$ python3 -q
>>> import numpy as np
>>> from numpy import linalg as LA
>>> np.set_printoptions(precision=2, suppress=True, linewidth=100)
>>> def tidy(a):
...     return np.round(a, 2) + 0
... 
>>> X = np.loadtxt("arr.csv", delimiter=",")
>>> X
array([[ 0.3,  1.3, -1.5, -0.5,  0. ,  0. , -0.7,  0.1,  0. , -0.8, -0.5],
       [-0.3,  0.7,  1.8, -1.4, -1. ,  1.7, -0.4, -1.5,  0.6, -0.4,  0.4],
       [ 0.7,  0.2,  1.4,  0.9,  0.3,  1.5,  0.4, -0.8,  2.4, -0.2,  1.1],
       [ 0.2,  1. ,  0.8,  0.2, -0.5,  0.2,  1.6,  0. , -1.8,  1.3, -1.2]])
>>> def softmax(z):
...     e = np.exp(z - z.max(axis=-1, keepdims=True))
...     return e / e.sum(axis=-1, keepdims=True)
... 
>>> tidy(softmax(X[0]))
array([0.12, 0.32, 0.02, 0.05, 0.09, 0.09, 0.04, 0.1 , 0.09, 0.04, 0.05])
>>> softmax(X).sum(axis=1)
array([1., 1., 1., 1.])
>>> tidy(softmax(X[0] + -2))
array([0.12, 0.32, 0.02, 0.05, 0.09, 0.09, 0.04, 0.1 , 0.09, 0.04, 0.05])
>>> scores = X @ X.T / np.sqrt(11)
>>> tidy(softmax(scores)[0] @ X)
array([ 0.25,  1.15, -0.79, -0.45, -0.13,  0.28, -0.41, -0.13,  0.05, -0.54, -0.38])
>>> softmax(scores).round(6).argmax(axis=1)
array([0, 1, 2, 3])
>>> tidy(softmax(scores))
array([[0.75, 0.1 , 0.06, 0.09],
       [0.01, 0.84, 0.13, 0.02],
       [0.01, 0.11, 0.88, 0.01],
       [0.02, 0.03, 0.01, 0.93]])
>>> w1 = np.array([[1, 1],
...     [-2, -2],
...     [0, 1],
...     [-1, -1],
...     [2, 3],
...     [-3, -1],
...     [-1, -3],
...     [2, 1],
...     [0, 2],
...     [1, -2],
...     [2, 0]])
>>> b = np.array([3, 3])
>>> hid = np.maximum(X @ w1 + b, 0)
>>> (hid > 0).astype(int)
array([[1, 1],
       [0, 1],
       [0, 1],
       [0, 0]])
>>> LA.matrix_rank(hid)
np.int64(2)
>>> (hid > 0).mean(axis=0)
array([0.25, 0.75])
>>> tidy(hid)
array([[0.3, 3.5],
       [0. , 1.5],
       [0. , 6.4],
       [0. , 0. ]])
>>> W2 = np.array([[-2, -7, -4], [-4, -8, 4]])
>>> w1 @ W2
array([[ -6, -15,   0],
       [ 12,  30,   0],
       [ -4,  -8,   4],
       [  6,  15,   0],
       [-16, -38,   4],
       [ 10,  29,   8],
       [ 14,  31,  -8],
       [ -8, -22,  -4],
       [ -8, -16,   8],
       [  6,   9, -12],
       [ -4, -14,  -8]])
>>> (hid @ W2).round(6).argmax(axis=1)
array([2, 2, 2, 0])
>>> tidy(hid @ W2)
array([[-14.6, -30.1,  12.8],
       [ -6. , -12. ,   6. ],
       [-25.6, -51.2,  25.6],
       [  0. ,   0. ,   0. ]])
>>> rng = np.random.default_rng(59)
>>> labels = rng.permutation(2)
>>> out = hid[:, labels] * rng.choice([-1, 1], 2)
>>> tidy(out)
array([[0.3, 3.5],
       [0. , 1.5],
       [0. , 6.4],
       [0. , 0. ]])
>>> Uu, _, Vt = LA.svd(hid.T @ out)
>>> tidy(Uu @ Vt)
array([[1., 0.],
       [0., 1.]])
>>> tidy(LA.lstsq(hid, out)[0])
array([[1., 0.],
       [0., 1.]])
>>> W0 = np.load("run2.npy")
>>> W0
array([[-1.9,  3. , -3. , -2. , -2. , -3. , -1. , -2. , -1. ,  0. , -1. ,  2. ,  3. ],
       [ 3. , -1.9, -2. ,  3. , -1. ,  1. ,  1. , -3. , -1. , -1. , -2. ,  3. ,  2. ],
       [ 2. ,  2. ,  2.1,  0. , -3. , -1. , -2. , -2. , -3. , -1. ,  2. ,  0. , -2. ],
       [-3. ,  2. ,  0. ,  0.1, -2. ,  3. ,  1. , -3. ,  1. ,  1. , -1. ,  2. ,  2. ],
       [ 1. , -1. ,  1. , -2. ,  3.1, -2. ,  1. , -3. , -3. , -2. , -3. ,  1. ,  3. ],
       [ 2. , -1. , -3. ,  2. ,  0. ,  2.1,  3. , -2. ,  0. , -2. ,  0. ,  1. , -2. ],
       [ 1. ,  3. , -2. , -1. , -1. , -1. ,  3.1,  3. ,  0. ,  3. , -1. , -1. ,  2. ],
       [ 2. , -1. , -1. ,  2. ,  2. ,  2. ,  3. , -1.9, -2. ,  2. ,  1. , -2. , -3. ],
       [ 3. ,  1. , -2. ,  1. ,  3. ,  0. , -3. ,  1. ,  2.1,  1. , -1. ,  0. ,  1. ],
       [ 3. ,  2. , -3. , -2. , -1. ,  0. , -3. ,  0. ,  1. ,  0.1,  0. ,  2. , -1. ],
       [ 0. ,  0. , -1. ,  1. ,  2. ,  1. , -2. ,  1. ,  3. , -3. ,  3.1, -3. ,  3. ],
       [-3. , -1. ,  0. ,  2. ,  3. , -1. ,  0. ,  0. , -1. ,  3. ,  0. , -0.9,  3. ],
       [-2. ,  3. , -3. , -2. , -2. , -3. , -1. , -2. , -1. ,  0. , -1. ,  2. ,  3.1]])
>>> t3 = np.stack([W0, -2 * W0, W0[::-1]])
>>> (t3 @ W0.T).shape
(3, 13, 13)
>>> LA.matrix_rank(t3)
array([13, 13, 13])
>>> LA.matrix_rank(t3.reshape(3, -1))
np.int64(2)
>>> np.argsort(-LA.norm(W0, axis=0).round(6), kind="stable")[:3]
array([12,  0,  4])
>>> tidy(LA.norm(W0, 2) / LA.norm(W0))
np.float64(0.5)
>>> K = np.load("case2.npy")
>>> K
array([[-0.5, -0.8,  0.5, -0.7, -1. , -0.1, -0.2,  0.2, -0.2, -0.2, -0.4,  1. ],
       [-0.2,  0.2,  0.5, -0.4, -1.2, -1.4, -1.2,  1.8, -1.6, -2.1,  1.3,  0.6],
       [ 2. ,  0.5, -1.2,  1. , -0.5, -0.3,  0.9,  1.9, -1.7,  0.9,  1.6, -0.8],
       [-0.4, -0.1, -1.9, -0.1, -0.7,  0.4,  0.2, -2.1, -1.4,  1.6, -0.1,  0.7],
       [-1.8,  1.1,  0.8,  0.3,  0.7,  1.7,  0.2, -0.8,  0.2,  0.2, -0.7,  0. ],
       [ 0.3,  1. , -0.5, -0.2, -1.2,  0.9,  2.1, -1.2,  1. ,  0.2,  0.4,  1.3],
       [-1.7,  1. ,  0.4, -2.3, -0.7, -0.2, -0.7, -0.2,  0.3,  0.8,  0.2, -0.2],
       [-2.1, -1. , -0.7,  0.3, -0.4,  1.6,  0.9, -2.2, -0.1,  0. , -0.8, -1.9],
       [ 0.1,  1.7, -1. ,  0.5, -0.8, -0.2,  0.6, -1.5, -1.3,  0.4,  1.4, -1.7],
       [-0.8,  2.6,  0.8, -1. , -0.4,  0.7, -2.2, -1.7, -0.3, -0.1, -1. ,  1.8],
       [ 0.3, -1.9,  0.5,  0.3,  0.4, -0.4, -0.5,  2. ,  0.9,  1.1,  0. , -0.7],
       [ 1. ,  0.3, -0.8,  0.4, -0.7, -1. , -1.8,  0.9,  2.5, -0.6, -1.3, -0.5],
       [-0.7, -0.2, -1.8,  0.6,  0.1, -0.1,  0.2,  0.5,  1.4,  1.9,  0.8,  1.5],
       [ 0.7,  1.4,  1. , -1. , -1.6,  1.6,  0.2,  0.2,  1.1, -0.1, -1.1, -1.9]])
>>> out = np.c_[K[:, :6] @ np.array([[-3, -3, 7, -1, -1, 7],
...     [-9, 9, 1, -2, 9, 9],
...     [8, -4, -3, -5, -2, -3],
...     [2, -1, 5, 8, -7, 4],
...     [5, -3, 1, 4, 6, -8],
...     [5, -8, 5, 9, 8, -4]]), np.array([-4, -4, -7, 9, -7, 3, -8, 1, 8, -8, -5, 3, -2, 6])]
>>> tidy(out)
array([[  5.8,  -3.2, -10.8, -10.9,  -9.6,  -6.6,  -4. ],
       [-11. ,  15.6, -12.9, -23.3, -14.6,  12.5,  -4. ],
       [-22.1,   6.2,  21.1,   6.3,  -7.5,  31.3,  -7. ],
       [-14.8,   6.9,   3.6,  10.1,   3. ,   5.6,   9. ],
       [ 14.5,  -3.9,  -3.2,  16.1,  25.8, -16.3,  -7. ],
       [-15.8,   6.7,   6.9,   1.9,  11.1,  17.8,   3. ],
       [ -9.8,  18.5, -25.3, -25.3,  20.2,  -6.9,  -8. ],
       [ 16.3, -11.8,  -4.5,  22.8,   2.8, -23.6,   1. ],
       [-27.6,  22.5,   6.1,   0.5,   7.3,  28.2,   8. ],
       [-15.1,  19.2,  -7.3, -11.7,  32.8,  11.8,  -8. ],
       [ 20.8, -18.3,  -1.4,   1.4, -21.3, -16.9,  -5. ],
       [-19.8,  12.6,   6. ,  -6.2, -11.7,  23.3,   3. ],
       [ -9.3,   7.4,   2.9,  14.4,  -1.9,   0.7,  -2. ],
       [ -8.7,  -0.5,   4.7,  -8.5,  20.1,  16.9,   6. ]])
>>> tidy(LA.norm(LA.qr(K)[0].T @ out, axis=0) ** 2 / ((out ** 2).sum(axis=0) + 1e-12))
array([1.  , 1.  , 1.  , 1.  , 1.  , 1.  , 0.75])
>>> tidy(LA.lstsq(K, out[:, 0])[0])
array([-3., -9.,  8.,  2.,  5.,  5.,  0.,  0.,  0.,  0.,  0.,  0.])
